% ipython --no-banner

In [1]: import numpy as np

In [2]: from numpy import linalg as LA

In [3]: np.set_printoptions(precision=2, suppress=True, linewidth=100, legacy="1.25")

In [4]: mat = np.array([[0.0, 1.0, 1.0, 0.0, -1.0, 0.0],
   ...:     [1.0, 0.0, 0.0, 0.0, 0.0, 0.0],
   ...:     [1.0, 0.0, 0.0, 0.0, 0.0, 0.0],
   ...:     [0.0, 0.0, 0.0, 0.0, 0.0, 0.0],
   ...:     [-1.0, 0.0, 0.0, 0.0, 0.0, 0.0],
   ...:     [0.0, 0.0, 0.0, 0.0, 0.0, 0.0]])

In [5]: print([round(float(LA.det(mat[:i, :i])), 2) + 0 for i in range(1, 7)])
[0.0, -1.0, 0.0, 0.0, 0.0, 0.0]

In [6]: A2 = np.array([[1, 3, 2, 1, 3, 2, 3, 3, 2],
   ...:     [1, 2, 1, 0, 0, 2, 1, 0, 1],
   ...:     [3, 3, 2, 2, 1, 3, 2, 2, 2],
   ...:     [1, 1, 0, 2, 2, 1, 2, 1, 0],
   ...:     [2, 1, 0, 1, 3, 1, 2, 1, 0],
   ...:     [3, 3, 0, 0, 0, 0, 1, 1, 0],
   ...:     [2, 1, 2, 2, 1, 0, 3, 0, 1],
   ...:     [0, 1, 1, 0, 1, 2, 3, 1, 2],
   ...:     [2, 3, 2, 3, 1, 2, 1, 2, 1]])

In [7]: E = np.triu(A2)

In [8]: print(E)
[[1 3 2 1 3 2 3 3 2]
 [0 2 1 0 0 2 1 0 1]
 [0 0 2 2 1 3 2 2 2]
 [0 0 0 2 2 1 2 1 0]
 [0 0 0 0 3 1 2 1 0]
 [0 0 0 0 0 0 1 1 0]
 [0 0 0 0 0 0 3 0 1]
 [0 0 0 0 0 0 0 1 2]
 [0 0 0 0 0 0 0 0 1]]

In [9]: print(np.round(np.trace(LA.pinv(E) @ E), 2))
8.0

In [10]: print(np.allclose(E[:-1].T @ LA.lstsq(E[:-1].T, E[-1])[0], E[-1]))
True

In [11]: print(np.sort(LA.eigvals(E)))
[0. 1. 1. 1. 2. 2. 2. 3. 3.]

In [12]: print(round(float(LA.det(E)), 2))
0.0

In [13]: print((E - E.T) / 2)
[[ 0.   1.5  1.   0.5  1.5  1.   1.5  1.5  1. ]
 [-1.5  0.   0.5  0.   0.   1.   0.5  0.   0.5]
 [-1.  -0.5  0.   1.   0.5  1.5  1.   1.   1. ]
 [-0.5  0.  -1.   0.   1.   0.5  1.   0.5  0. ]
 [-1.5  0.  -0.5 -1.   0.   0.5  1.   0.5  0. ]
 [-1.  -1.  -1.5 -0.5 -0.5  0.   0.5  0.5  0. ]
 [-1.5 -0.5 -1.  -1.  -1.  -0.5  0.   0.   0.5]
 [-1.5  0.  -1.  -0.5 -0.5 -0.5  0.   0.   1. ]
 [-1.  -0.5 -1.   0.   0.   0.  -0.5 -1.   0. ]]

In [14]: print(np.allclose(E @ E.T, E.T @ E))
False

In [15]: A2 = E / np.sqrt((E ** 2).mean(axis=1, keepdims=True))

In [16]: print(LA.matrix_rank(A2) == LA.matrix_rank(E))
True

In [17]: print(LA.matrix_rank(E - E.mean(axis=1, keepdims=True)))
8

In [18]: print(A2[4])
[0.   0.   0.   0.   2.32 0.77 1.55 0.77 0.  ]

In [19]: X = np.load("sample2.npy")

In [20]: print(X)
[[ 2  2  0  0  0  0]
 [-3  2  0  0  0  0]
 [-1  2  0  0  0  0]
 [ 0  0  2  2  0  0]
 [ 0  0 -3  2  0  0]
 [ 0  0 -1  2  0  0]
 [ 0  0  0  0  2  2]
 [ 0  0  0  0 -3  2]
 [ 0  0  0  0 -1  2]]

In [21]: th = np.radians(90)

In [22]: r_ = np.eye(6)

In [23]: r_[5, 5] = r_[3, 3] = np.cos(th)

In [24]: r_[5, 3], r_[3, 5] = -np.sin(th), np.sin(th)

In [25]: print(r_.round(2) + 0)
[[ 1.  0.  0.  0.  0.  0.]
 [ 0.  1.  0.  0.  0.  0.]
 [ 0.  0.  1.  0.  0.  0.]
 [ 0.  0.  0.  0.  0.  1.]
 [ 0.  0.  0.  0.  1.  0.]
 [ 0.  0.  0. -1.  0.  0.]]

In [26]: A2 = X @ r_.T

In [27]: print(np.allclose(LA.norm(X, axis=1), LA.norm(A2, axis=1)))
True

In [28]: print(np.allclose(X @ X.T, A2 @ A2.T))
True

In [29]: print(round(float(LA.det(r_)), 2), np.trace(r_))
1.0 4.0

In [30]: x0 = np.array([3, -2, 0, 3, 1, 3])

In [31]: target = X @ x0

In [32]: coef, lr = np.zeros(6), 1 / LA.norm(X, 2) ** 2

In [33]: for i in range(12):
    ...:     coef -= lr * X.T @ (X @ coef - target)
    ...:     if i % 2 == 0: print(i, round(LA.norm(X @ coef - target), 2))
    ...: 
0 5.47
2 1.27
4 0.29
6 0.07
8 0.02
10 0.0

In [34]: print(coef.round(2) + 0)
[ 3. -2.  0.  3.  1.  3.]

In [35]: J = np.load("arr.npy")

In [36]: print(J)
[[-3 -3  1  1 -2]
 [ 2  2 -3 -1  3]
 [ 2  1 -1  0  1]
 [ 2  3 -3  2 -2]
 [ 0  2 -1 -1 -3]
 [ 0 -3  1  2 -2]
 [ 1  3  1 -1  1]
 [ 1 -3  2  3  0]
 [-1 -2  2  2 -3]
 [ 1 -3  2 -3 -3]
 [-5 -5  4  2 -5]]

In [37]: G = np.cov(J, rowvar=False)

In [38]: print(np.argwhere(np.triu(np.abs(np.corrcoef(J.T)) > 0.8, 1)))
[[1 2]]

In [39]: print(G.shape)
(5, 5)

In [40]: print(np.corrcoef(J.T))
[[ 1.    0.69 -0.69 -0.34  0.69]
 [ 0.69  1.   -0.82 -0.36  0.57]
 [-0.69 -0.82  1.    0.23 -0.57]
 [-0.34 -0.36  0.23  1.   -0.23]
 [ 0.69  0.57 -0.57 -0.23  1.  ]]

In [41]: print(np.round(np.corrcoef(J[:, 4], J[:, 2])[0, 1], 2))
-0.57
